$ python3 -q
>>> import numpy as np
>>> np.set_printoptions(suppress=True, linewidth=200)
>>> feats = np.loadtxt("data.csv", delimiter=",")
>>> feats
array([[1., 2., 0.],
       [2., 0., 2.],
       [0., 2., 1.]])
>>> # equal to its transpose
>>> B = feats[0, 0] * feats[1:] - np.outer(feats[1:, 0], feats[0])
>>> B
array([[ 0., -4.,  2.],
       [ 0.,  2.,  1.]])
>>> feats[:, 0] / feats[0, 0]
array([1., 2., 0.])
>>> rng = np.random.default_rng(74)
>>> idx = rng.permutation(3)
>>> B = feats[:, idx] * rng.choice([-1, 1], 3)
>>> B
array([[-0.,  2.,  1.],
       [-2.,  0.,  2.],
       [-1.,  2.,  0.]])
>>> Uu, _, vt = np.linalg.svd(feats.T @ B)
>>> np.round(Uu @ vt, 1) + 0
array([[ 0.,  0.,  1.],
       [ 0.,  1.,  0.],
       [-1.,  0.,  0.]])
>>> np.round(np.linalg.lstsq(feats, B)[0], 1) + 0
array([[ 0.,  0.,  1.],
       [ 0.,  1.,  0.],
       [-1.,  0.,  0.]])
>>> np.round(np.linalg.norm(B, axis=1), 1)
array([2.2, 2.8, 2.2])
>>> B[0] @ B[1]
np.float64(2.0)
>>> np.round(np.linalg.norm(B, axis=0), 1)
array([2.2, 2.8, 2.2])
>>> print(np.round(np.linalg.norm(B) ** 2 / np.linalg.norm(B, 2) ** 2, 1))
1.6
>>> print(np.all(np.linalg.eigvalsh(feats) > 0))
False
>>> A = np.load("x.npy")
>>> A
array([[9, 1, 1],
       [0, 7, 5],
       [0, 0, 8]])
>>> evals, V = np.linalg.eig(A)
>>> np.round(np.sort(np.linalg.eigvals(A.T)), 1)
array([7., 8., 9.])
>>> np.round(np.sort(np.linalg.eigvals(np.linalg.inv(A))), 1)
array([0.1, 0.1, 0.1])
>>> np.prod(evals)
np.float64(504.0)
